$ python -q
>>> import numpy as np
>>> np.set_printoptions(suppress=True, linewidth=200)
>>> feats = np.load("run6.npy")
>>> feats
array([[  9,  -2,  -2,  -1,   2],
       [ -2,  13, -10,   8,  -3],
       [ -2, -10,  12,  -8,   2],
       [ -1,   8,  -8,   6,  -2],
       [  2,  -3,   2,  -2,   1]])
>>> blk = np.stack([feats, 4 * feats, feats[::-1]])
>>> print(blk.sum(axis=0))
[[ 47 -13  -8  -7  11]
 [-11  73 -58  46 -17]
 [-12 -60  72 -48  12]
 [ -7  53 -50  38 -13]
 [ 19 -17   8 -11   7]]
>>> np.linalg.matrix_rank(blk)
array([3, 3, 3])
>>> U, sv, Vt = np.linalg.svd(feats)
>>> print(np.argmax(sv[:-1] / (sv[1:] + 1e-6)) + 1)
3
>>> Y = U[:, :3] @ np.diag(sv[:3]) @ Vt[:3]
>>> round(float(np.abs(feats - Y).max()), 1)
0.0
>>> np.linalg.matrix_rank(Y)
np.int64(3)
>>> Y.round(1)
array([[  9.,  -2.,  -2.,  -1.,   2.],
       [ -2.,  13., -10.,   8.,  -3.],
       [ -2., -10.,  12.,  -8.,   2.],
       [ -1.,   8.,  -8.,   6.,  -2.],
       [  2.,  -3.,   2.,  -2.,   1.]])
>>> print(round(np.linalg.norm(feats - Y) / np.linalg.norm(feats), 1))
0.0
>>> round(float(np.linalg.norm(feats - Y, 2)), 1), round(float(sv[3]), 1)
(0.0, 0.0)
>>> W0 = np.load("w.npy")
>>> W0
array([[0, 1, 1, 4, 2, 3, 2, 1, 4, 2],
       [0, 0, 2, 4, 5, 5, 2, 3, 2, 1],
       [0, 0, 0, 3, 5, 3, 1, 2, 2, 0],
       [0, 0, 0, 0, 5, 0, 1, 3, 4, 2],
       [0, 0, 0, 0, 0, 0, 3, 0, 5, 1],
       [0, 0, 0, 0, 0, 0, 1, 2, 1, 3],
       [0, 0, 0, 0, 0, 0, 0, 3, 3, 5],
       [0, 0, 0, 0, 0, 0, 0, 0, 1, 4],
       [0, 0, 0, 0, 0, 0, 0, 0, 0, 1],
       [0, 0, 0, 0, 0, 0, 0, 0, 0, 0]])
>>> # triangular
>>> np.linalg.cond(W0) > 100
np.True_
>>> np.argsort(-np.linalg.norm(W0, axis=0).round(6), kind="stable")[:3]
array([4, 8, 9])
>>> U, sv, Vt = np.linalg.svd(W0)
>>> V = Vt[:(sv > 1e-8).sum()]
>>> rng = np.random.default_rng(6323)
>>> x0 = W0[8] + -2 * W0[9] + rng.integers(2) * np.eye(10)[5]
>>> x0
array([0., 0., 0., 0., 0., 0., 0., 0., 0., 1.])
>>> round(np.linalg.norm(x0 - V.T @ V @ x0), 1)
np.float64(0.0)
>>> np.linalg.matrix_rank(np.vstack([W0, x0]))
np.int64(8)
>>> np.round(V.T @ V, 1) + 0
array([[ 0. ,  0. ,  0. ,  0. ,  0. ,  0. ,  0. ,  0. ,  0. ,  0. ],
       [ 0. ,  0.5,  0.2,  0.3,  0. , -0.3,  0. ,  0. ,  0. ,  0. ],
       [ 0. ,  0.2,  0.9, -0.1,  0. ,  0.1,  0. ,  0. ,  0. ,  0. ],
       [ 0. ,  0.3, -0.1,  0.8,  0. ,  0.2,  0. ,  0. ,  0. ,  0. ],
       [ 0. ,  0. ,  0. ,  0. ,  1. ,  0. ,  0. ,  0. ,  0. ,  0. ],
       [ 0. , -0.3,  0.1,  0.2,  0. ,  0.8,  0. ,  0. ,  0. ,  0. ],
       [ 0. ,  0. ,  0. ,  0. ,  0. ,  0. ,  1. ,  0. ,  0. ,  0. ],
       [ 0. ,  0. ,  0. ,  0. ,  0. ,  0. ,  0. ,  1. ,  0. ,  0. ],
       [ 0. ,  0. ,  0. ,  0. ,  0. ,  0. ,  0. ,  0. ,  1. ,  0. ],
       [ 0. ,  0. ,  0. ,  0. ,  0. ,  0. ,  0. ,  0. ,  0. ,  1. ]])
>>> np.allclose(V.T @ V @ x0, x0)
True
